$ python -q
>>> import numpy as np
>>> from numpy import linalg as LA
>>> np.set_printoptions(suppress=True, linewidth=160)
>>> feats = np.load("run8.npy")
>>> feats
array([[ 2, -3, -2],
       [ 0,  0,  0],
       [ 0,  0,  0],
       [ 0,  0,  0],
       [ 2, -3, -2],
       [ 2, -3, -2],
       [ 0,  0,  0],
       [-3, -1, -1],
       [ 0,  0,  0],
       [ 4, -1, -5],
       [-3, -1, -1],
       [-3, -1, -1],
       [ 0,  0,  0],
       [ 0,  0,  0],
       [-1, -4, -3],
       [ 2,  2, -3],
       [ 0,  0,  0],
       [ 0,  0,  0],
       [ 0,  0,  0],
       [ 2, -3, -2],
       [-1, -4, -3],
       [-3, -1, -1],
       [ 0,  0,  0],
       [ 4, -1, -5],
       [ 2,  2, -3],
       [ 2, -3, -2],
       [ 0,  0,  0],
       [ 0,  0,  0],
       [ 0,  0,  0],
       [ 0,  0,  0],
       [-1, -4, -3]])
>>> vec = np.array([3, -3, -1])
>>> print(np.einsum("ij,j->i", feats, vec))
[17  0  0  0 17 17  0 -5  0 20 -5 -5  0  0 12  3  0  0  0 17 12 -5  0 20  3 17  0  0  0  0 12]
>>> feats @ (2 * vec)
array([ 34,   0,   0,   0,  34,  34,   0, -10,   0,  40, -10, -10,   0,   0,  24,   6,   0,   0,   0,  34,  24, -10,   0,  40,   6,  34,   0,   0,   0,   0,
        24])
>>> feats @ np.eye(3)[2]
array([-2.,  0.,  0.,  0., -2., -2.,  0., -1.,  0., -5., -1., -1.,  0.,  0., -3., -3.,  0.,  0.,  0., -2., -3., -1.,  0., -5., -3., -2.,  0.,  0.,  0.,  0.,
       -3.])
>>> feats @ np.ones(3)
array([-3.,  0.,  0.,  0., -3., -3.,  0., -5.,  0., -2., -5., -5.,  0.,  0., -8.,  1.,  0.,  0.,  0., -3., -8., -5.,  0., -2.,  1., -3.,  0.,  0.,  0.,  0.,
       -8.])
>>> (feats @ vec).argmax()
np.int64(9)
>>> print((feats * vec).sum(axis=1))
[17  0  0  0 17 17  0 -5  0 20 -5 -5  0  0 12  3  0  0  0 17 12 -5  0 20  3 17  0  0  0  0 12]
>>> feats * vec
array([[ 6,  9,  2],
       [ 0,  0,  0],
       [ 0,  0,  0],
       [ 0,  0,  0],
       [ 6,  9,  2],
       [ 6,  9,  2],
       [ 0,  0,  0],
       [-9,  3,  1],
       [ 0,  0,  0],
       [12,  3,  5],
       [-9,  3,  1],
       [-9,  3,  1],
       [ 0,  0,  0],
       [ 0,  0,  0],
       [-3, 12,  3],
       [ 6, -6,  3],
       [ 0,  0,  0],
       [ 0,  0,  0],
       [ 0,  0,  0],
       [ 6,  9,  2],
       [-3, 12,  3],
       [-9,  3,  1],
       [ 0,  0,  0],
       [12,  3,  5],
       [ 6, -6,  3],
       [ 6,  9,  2],
       [ 0,  0,  0],
       [ 0,  0,  0],
       [ 0,  0,  0],
       [ 0,  0,  0],
       [-3, 12,  3]])
>>> vec = np.array([3, 0, 0])
>>> target = feats @ vec
>>> beta, lr = np.zeros(3), 1 / LA.norm(feats, 2) ** 2
>>> for i in range(200):
...     beta -= lr * feats.T @ (feats @ beta - target)
...     if i % 50 == 0: print(i, round(LA.norm(feats @ beta - target), 3))
... 
0 13.662
50 0.002
100 0.0
150 0.0
>>> beta.round(3) + 0
array([3., 0., 0.])
>>> proj = feats @ LA.solve(feats.T @ feats, feats.T)
>>> np.round(LA.eigvalsh(proj), 3) + 0
array([0., 0., 0., 0., 0., 0., 0., 0., 0., 0., 0., 0., 0., 0., 0., 0., 0., 0., 0., 0., 0., 0., 0., 0., 0., 0., 0., 0., 1., 1., 1.])
>>> np.round(np.diag(proj), 3)
array([0.13 , 0.   , 0.   , 0.   , 0.13 , 0.13 , 0.   , 0.167, 0.   , 0.282, 0.167, 0.167, 0.   , 0.   , 0.185, 0.282, 0.   , 0.   , 0.   , 0.13 , 0.185,
       0.167, 0.   , 0.282, 0.282, 0.13 , 0.   , 0.   , 0.   , 0.   , 0.185])
>>> print(np.trace(proj))
3.0
>>> print(np.round(proj @ feats[:, 1], 3))
[-3.  0.  0.  0. -3. -3.  0. -1.  0. -1. -1. -1.  0.  0. -4.  2.  0.  0.  0. -3. -4. -1.  0. -1.  2. -3.  0.  0.  0.  0. -4.]
>>> LA.matrix_rank(np.eye(31) - proj)
np.int64(28)
>>> K = np.load("m.npy")
>>> K
array([[ 3,  3,  3,  3,  3],
       [ 3,  6,  6,  6,  6],
       [ 3,  6,  9,  9,  9],
       [ 3,  6,  9, 12, 12],
       [ 3,  6,  9, 12, 15]])
>>> # equal to its transpose
>>> vec = np.ones(5)
>>> for _ in range(5):
...     vec = K @ vec
...     vec /= LA.norm(vec)
...     print(round(vec @ K @ vec, 3))
... 
36.984
37.03
37.031
37.031
37.031
>>> round(LA.eigvalsh(K)[-1], 3)
np.float64(37.031)
>>> L = LA.cholesky(K)
>>> round(np.prod(np.diag(L)) ** 2, 3), round(float(LA.det(K)), 3)
(np.float64(243.0), 243.0)
>>> print(L.round(3))
[[1.732 0.    0.    0.    0.   ]
 [1.732 1.732 0.    0.    0.   ]
 [1.732 1.732 1.732 0.    0.   ]
 [1.732 1.732 1.732 1.732 0.   ]
 [1.732 1.732 1.732 1.732 1.732]]
